$ ipython --no-banner

In [1]: import numpy as np

In [2]: import numpy.linalg as la

In [3]: np.set_printoptions(suppress=True, linewidth=200)

In [4]: E = np.load("out0.npy")

In [5]: E
Out[5]: 
array([[ 0.06,  4.1 ,  2.03, -4.35, -3.79,  8.1 ,  2.19, -6.09, -1.86],
       [-1.24, -2.1 ,  0.13,  0.7 , -0.17, -1.74,  0.59,  1.11,  1.93],
       [ 3.  ,  3.77, -0.51, -1.41,  1.88,  1.81, -0.76, -0.01, -5.16]])

In [6]: E @ E
---------------------------------------------------------------------------
ValueError                                Traceback (most recent call last)
Cell In[6], line 1
----> 1 E @ E

ValueError: matmul: Input operand 1 has a mismatch in its core dimension 0, with gufunc signature (n?,k),(k,m?)->(n?,m?) (size 3 is different from 9)

In [7]: C2 = E.T @ E

In [8]: np.round(np.diag(C2), 2)
Out[8]: array([10.54, 35.43,  4.4 , 21.4 , 17.93, 71.91,  5.72, 38.32, 33.81])

In [9]: np.allclose(C2, C2.T)
Out[9]: True

In [10]: f = np.array([0, 1, -1])

In [11]: print(np.round(np.cross(E[1, :3], E[2, :3]), 2))
[ 0.58 -0.24  1.63]

In [12]: np.round(np.polyval(f, E[1]), 2)
Out[12]: array([-2.24, -3.1 , -0.87, -0.3 , -1.17, -2.74, -0.41,  0.11,  0.93])

In [13]: left, sigma, Vh = la.svd(E, full_matrices=False)

In [14]: np.round(Vh @ Vh.T, 2) + 0
Out[14]: 
array([[1., 0., 0.],
       [0., 1., 0.],
       [0., 0., 1.]])

In [15]: print(np.round(np.abs(Vh[0]), 2))
[0.09 0.4  0.12 0.34 0.21 0.62 0.12 0.43 0.28]

In [16]: np.round(np.cumsum(sigma ** 2) / np.sum(sigma ** 2), 2)
Out[16]: array([0.78, 1.  , 1.  ])

In [17]: sigma.round(2)
Out[17]: array([13.64,  7.27,  0.8 ])

In [18]: np.allclose(left * sigma @ Vh, E)
Out[18]: True

In [19]: print(np.abs(left[:, 0]).round(6).argmax())
0

In [20]: round(float(np.sqrt((sigma ** 2).sum())), 2), np.round(la.norm(E), 2)
Out[20]: (15.47, np.float64(15.47))

In [21]: M2 = E / np.sqrt((E ** 2).mean(axis=1, keepdims=True))

In [22]: np.round(la.norm(M2, axis=1), 2)
Out[22]: array([3., 3., 3.])

In [23]: M2[1].round(2)
Out[23]: array([-0.97, -1.64,  0.1 ,  0.55, -0.13, -1.36,  0.46,  0.87,  1.5 ])

In [24]: print(la.matrix_rank(E - E.mean(axis=1, keepdims=True)))
3

In [25]: la.matrix_rank(M2) == la.matrix_rank(E)
Out[25]: np.True_

In [26]: rng = np.random.default_rng(2889)

In [27]: M2 = E + rng.integers(-2, 3, (3, 2)) @ rng.integers(-2, 3, (2, 9))

In [28]: M2.round(2)
Out[28]: 
array([[  3.06,   9.1 ,   3.03,  -7.35,  -5.79,   8.1 ,   2.19,  -6.09,   0.14],
       [ -3.24,  -6.1 ,   0.13,   4.7 ,  -0.17,   0.26,  -1.41,  -0.89,  -2.07],
       [  2.  ,   0.77,   0.49,   3.59,  -0.12,   5.81,  -4.76,  -4.01, -11.16]])

In [29]: np.round(la.svd(M2 - E, compute_uv=False), 2) + 0
Out[29]: array([14.3 ,  5.96,  0.  ])

In [30]: W0 = np.array([[-1, 0, 1, -2], [-2, -1, 0, 1], [1, -2, -1, 0], [0, 1, -2, -1]])

In [31]: W0
Out[31]: 
array([[-1,  0,  1, -2],
       [-2, -1,  0,  1],
       [ 1, -2, -1,  0],
       [ 0,  1, -2, -1]])

In [32]: print(np.fft.fft(W0[0]))
[-2.+0.j -2.-2.j  2.+0.j -2.+2.j]

In [33]: np.allclose(W0 @ W0.T, W0.T @ W0)
Out[33]: True

In [34]: W0 @ (-1.0) ** np.arange(4)
Out[34]: array([ 2., -2.,  2., -2.])

In [35]: np.round(np.sort(np.abs(np.fft.fft(W0[0]))), 2), np.round(np.sort(la.svd(W0, compute_uv=False)), 2)
Out[35]: (array([2.  , 2.  , 2.83, 2.83]), array([2.  , 2.  , 2.83, 2.83]))

In [36]: C2 = W0.T @ W0

In [37]: np.diag(C2)
Out[37]: array([6, 6, 6, 6])

In [38]: np.round(la.svd(W0, compute_uv=False) ** 2, 2)
Out[38]: array([8., 8., 4., 4.])

In [39]: np.round(la.eigvalsh(C2)[::-1], 2)
Out[39]: array([8., 8., 4., 4.])

In [40]: np.allclose(C2, C2.T)
Out[40]: True

In [41]: np.trace(C2), (W0 ** 2).sum()
Out[41]: (np.int64(24), np.int64(24))

In [42]: print(la.matrix_rank(C2))
4

In [43]: X = np.array([[3, 0, -2, 1, -2, 0, -3],
    ...:     [3, 3, 3, -1, 3, -3, -3],
    ...:     [-3, -3, 0, -3, 2, -2, -3],
    ...:     [1, -3, 1, 0, -3, 3, 1],
    ...:     [2, 1, 1, 1, 0, -2, 0],
    ...:     [-1, -3, 3, -3, -1, 2, 3],
    ...:     [2, -2, -2, -1, 1, -1, 3],
    ...:     [-1, 2, -2, 1, 1, 2, 2],
    ...:     [3, -2, -2, 0, 0, -2, -3]])

In [44]: Q, V = la.qr(X[:, :1])[0], la.qr(X[:, 1:])[0]

In [45]: sigma = la.svd(Q.T @ V, compute_uv=False)

In [46]: np.round(np.degrees(np.arccos(sigma.clip(0, 1))), 2)
Out[46]: array([45.61])

In [47]: feats = np.load("a.npy")

In [48]: feats.round(2) + 0
Out[48]: 
array([[ 0.  ,  0.62,  0.49,  0.2 ,  0.23,  0.23, -0.38,  0.29],
       [-0.55, -0.14,  0.56,  0.15, -0.02, -0.55,  0.19, -0.05],
       [ 0.27, -0.12,  0.06,  0.68, -0.65, -0.02, -0.13,  0.06],
       [-0.27,  0.41, -0.31,  0.34,  0.01,  0.17,  0.7 ,  0.16],
       [-0.04, -0.02, -0.05,  0.45,  0.41,  0.14, -0.11, -0.77],
       [ 0.08,  0.53,  0.15, -0.36, -0.51, -0.05,  0.11, -0.54],
       [ 0.71, -0.06,  0.39,  0.02,  0.27, -0.13,  0.51,  0.  ],
       [ 0.2 ,  0.36, -0.41,  0.12,  0.17, -0.76, -0.2 ,  0.06]])

In [49]: np.round(feats[:, 2] @ feats[:, 6], 2)
Out[49]: np.float64(0.0)

In [50]: print(np.round(feats @ feats.T, 2) + 0)
[[1. 0. 0. 0. 0. 0. 0. 0.]
 [0. 1. 0. 0. 0. 0. 0. 0.]
 [0. 0. 1. 0. 0. 0. 0. 0.]
 [0. 0. 0. 1. 0. 0. 0. 0.]
 [0. 0. 0. 0. 1. 0. 0. 0.]
 [0. 0. 0. 0. 0. 1. 0. 0.]
 [0. 0. 0. 0. 0. 0. 1. 0.]
 [0. 0. 0. 0. 0. 0. 0. 1.]]

In [51]: np.round(la.norm(feats, axis=0), 2)
Out[51]: array([1., 1., 1., 1., 1., 1., 1., 1.])

In [52]: np.round(feats.T @ feats, 2) + 0
Out[52]: 
array([[1., 0., 0., 0., 0., 0., 0., 0.],
       [0., 1., 0., 0., 0., 0., 0., 0.],
       [0., 0., 1., 0., 0., 0., 0., 0.],
       [0., 0., 0., 1., 0., 0., 0., 0.],
       [0., 0., 0., 0., 1., 0., 0., 0.],
       [0., 0., 0., 0., 0., 1., 0., 0.],
       [0., 0., 0., 0., 0., 0., 1., 0.],
       [0., 0., 0., 0., 0., 0., 0., 1.]])

In [53]: np.round(la.pinv(feats), 2) + 0
Out[53]: 
array([[ 0.  , -0.55,  0.27, -0.27, -0.04,  0.08,  0.71,  0.2 ],
       [ 0.62, -0.14, -0.12,  0.41, -0.02,  0.53, -0.06,  0.36],
       [ 0.49,  0.56,  0.06, -0.31, -0.05,  0.15,  0.39, -0.41],
       [ 0.2 ,  0.15,  0.68,  0.34,  0.45, -0.36,  0.02,  0.12],
       [ 0.23, -0.02, -0.65,  0.01,  0.41, -0.51,  0.27,  0.17],
       [ 0.23, -0.55, -0.02,  0.17,  0.14, -0.05, -0.13, -0.76],
       [-0.38,  0.19, -0.13,  0.7 , -0.11,  0.11,  0.51, -0.2 ],
       [ 0.29, -0.05,  0.06,  0.16, -0.77, -0.54,  0.  ,  0.06]])

In [54]: Q, _ = la.qr(np.array([[0.6, 0.9, -0.5, 0.6, 0.7, 0.8, -0.5, 0.4],
    ...:     [-0.2, -0.1, -0.8, 1.2, -0.3, 0.0, 1.0, -0.4],
    ...:     [-3.3, 1.4, 0.3, -2.1, 0.6, -0.5, 0.8, 1.1],
    ...:     [-0.4, 0.4, -0.2, -0.6, -0.4, 0.5, 0.5, 0.8],
    ...:     [0.4, -1.1, -0.4, -1.3, 3.0, -0.6, 1.2, 0.5],
    ...:     [-1.3, 0.2, 0.0, 1.1, -1.1, -0.6, -0.7, 1.3],
    ...:     [-0.2, 0.5, 0.8, 1.1, -0.9, -1.1, 1.4, 1.5],
    ...:     [-1.5, -0.7, 0.5, -1.0, 1.1, 0.9, 2.2, 0.6]]))

In [55]: arr = Q[:, :6]

In [56]: arr.round(2)
Out[56]: 
array([[-0.15,  0.53, -0.3 , -0.05, -0.6 ,  0.44],
       [ 0.05, -0.08, -0.62,  0.49, -0.03, -0.04],
       [ 0.84,  0.28, -0.1 , -0.34, -0.09, -0.21],
       [ 0.1 ,  0.15, -0.19, -0.2 ,  0.38,  0.13],
       [-0.1 , -0.5 , -0.27, -0.35, -0.52, -0.43],
       [ 0.33, -0.07, -0.13,  0.61, -0.01, -0.16],
       [ 0.05,  0.23,  0.59,  0.33, -0.41, -0.28],
       [ 0.38, -0.55,  0.21,  0.05, -0.21,  0.67]])

In [57]: M2 = np.c_[arr[:, :3] @ np.array([[2, 1, 1], [2, 0, 1], [1, 2, 2]]), np.array([4, -3, 2, 4, -2, 2, -5, 3])]

In [58]: print(M2.round(2))
[[ 0.46 -0.75 -0.22  4.  ]
 [-0.67 -1.19 -1.27 -3.  ]
 [ 2.13  0.63  0.91  2.  ]
 [ 0.32 -0.27 -0.12  4.  ]
 [-1.49 -0.65 -1.15 -2.  ]
 [ 0.39  0.06 -0.01  2.  ]
 [ 1.14  1.22  1.45 -5.  ]
 [-0.13  0.79  0.24  3.  ]]

In [59]: np.round(la.norm(M2 - arr @ la.lstsq(arr, M2)[0], axis=0), 2) + 0
Out[59]: array([0.  , 0.  , 0.  , 4.96])

In [60]: la.matrix_rank(M2)
Out[60]: np.int64(4)

In [61]: la.matrix_rank(np.c_[arr, M2])
Out[61]: np.int64(7)

In [62]: x0 = np.array([4, 4, -2, 1, -2, 1])

In [63]: target = arr @ x0

In [64]: try:
    ...:     la.solve(arr, target)
    ...: except la.LinAlgError as e:
    ...:     print(e)
    ...: 
Last 2 dimensions of the array must be square

In [65]: target.round(2)
Out[65]: array([ 3.72,  1.66,  4.32,  0.56, -1.62,  1.79,  0.8 ,  0.07])

In [66]: np.round(la.solve(arr.T @ arr, arr.T @ target), 2)
Out[66]: array([ 4.,  4., -2.,  1., -2.,  1.])

In [67]: np.round(la.lstsq(arr, target)[0], 2)
Out[67]: array([ 4.,  4., -2.,  1., -2.,  1.])

In [68]: target = target + 0.3 * rng.normal(size=8)

In [69]: target.round(2)
Out[69]: array([ 4.11,  1.89,  4.19,  0.29, -1.85,  1.92,  0.85,  0.14])

In [70]: beta, *_ = la.lstsq(arr, target)

In [71]: np.round(arr.T @ (target - arr @ beta), 2) + 0
Out[71]: array([0., 0., 0., 0., 0., 0.])

In [72]: M2 = arr / la.norm(arr, axis=1)
---------------------------------------------------------------------------
ValueError                                Traceback (most recent call last)
Cell In[72], line 1
----> 1 M2 = arr / la.norm(arr, axis=1)

ValueError: operands could not be broadcast together with shapes (8,6) (8,) 

In [73]: M2 = arr / la.norm(arr, axis=1, keepdims=True)

In [74]: C2 = M2 @ M2.T

In [75]: C2[1].round(2)
Out[75]: array([ 0.15,  1.  , -0.09, -0.01,  0.08,  0.71, -0.28, -0.08])

In [76]: C2.round(2)
Out[76]: 
array([[ 1.  ,  0.15,  0.03, -0.08, -0.04, -0.19,  0.05,  0.02],
       [ 0.15,  1.  , -0.09, -0.01,  0.08,  0.71, -0.28, -0.08],
       [ 0.03, -0.09,  1.  ,  0.3 ,  0.06,  0.14,  0.04,  0.01],
       [-0.08, -0.01,  0.3 ,  1.  , -0.44, -0.25, -0.73, -0.16],
       [-0.04,  0.08,  0.06, -0.44,  1.  , -0.15, -0.08, -0.02],
       [-0.19,  0.71,  0.14, -0.25, -0.15,  1.  ,  0.28,  0.08],
       [ 0.05, -0.28,  0.04, -0.73, -0.08,  0.28,  1.  , -0.08],
       [ 0.02, -0.08,  0.01, -0.16, -0.02,  0.08, -0.08,  1.  ]])

In [77]: np.round(la.norm(M2, axis=1), 2)
Out[77]: array([1., 1., 1., 1., 1., 1., 1., 1.])

In [78]: np.argwhere(np.triu(np.abs(C2) > 0.95, 1))
Out[78]: array([], shape=(0, 2), dtype=int64)

In [79]: P = arr @ la.solve(arr.T @ arr, arr.T)

In [80]: print(P.round(2) + 0)
[[ 0.96  0.12  0.03 -0.04 -0.03 -0.14  0.04  0.02]
 [ 0.12  0.64 -0.07  0.    0.06  0.41 -0.19 -0.06]
 [ 0.03 -0.07  0.96  0.15  0.06  0.1   0.03  0.01]
 [-0.04  0.    0.15  0.27 -0.22 -0.1  -0.33 -0.08]
 [-0.03  0.06  0.06 -0.22  0.92 -0.1  -0.06 -0.01]
 [-0.14  0.41  0.1  -0.1  -0.1   0.52  0.17  0.06]
 [ 0.04 -0.19  0.03 -0.33 -0.06  0.17  0.75 -0.07]
 [ 0.02 -0.06  0.01 -0.08 -0.01  0.06 -0.07  0.98]]

In [81]: print(la.matrix_rank(np.eye(8) - P))
2

In [82]: np.round(arr.ravel(order="F"), 2)
Out[82]: 
array([-0.15,  0.05,  0.84,  0.1 , -0.1 ,  0.33,  0.05,  0.38,  0.53, -0.08,  0.28,  0.15, -0.5 , -0.07,  0.23, -0.55, -0.3 , -0.62, -0.1 , -0.19, -0.27, -0.13,  0.59,  0.21, -0.05,  0.49, -0.34,
       -0.2 , -0.35,  0.61,  0.33,  0.05, -0.6 , -0.03, -0.09,  0.38, -0.52, -0.01, -0.41, -0.21,  0.44, -0.04, -0.21,  0.13, -0.43, -0.16, -0.28,  0.67])

In [83]: t3 = arr.reshape(8, 2, -1)

In [84]: np.round(np.einsum("ihd,ihd->ih", t3, t3), 2)
Out[84]: 
array([[0.39, 0.57],
       [0.4 , 0.24],
       [0.79, 0.17],
       [0.07, 0.2 ],
       [0.34, 0.58],
       [0.13, 0.39],
       [0.4 , 0.36],
       [0.49, 0.49]])
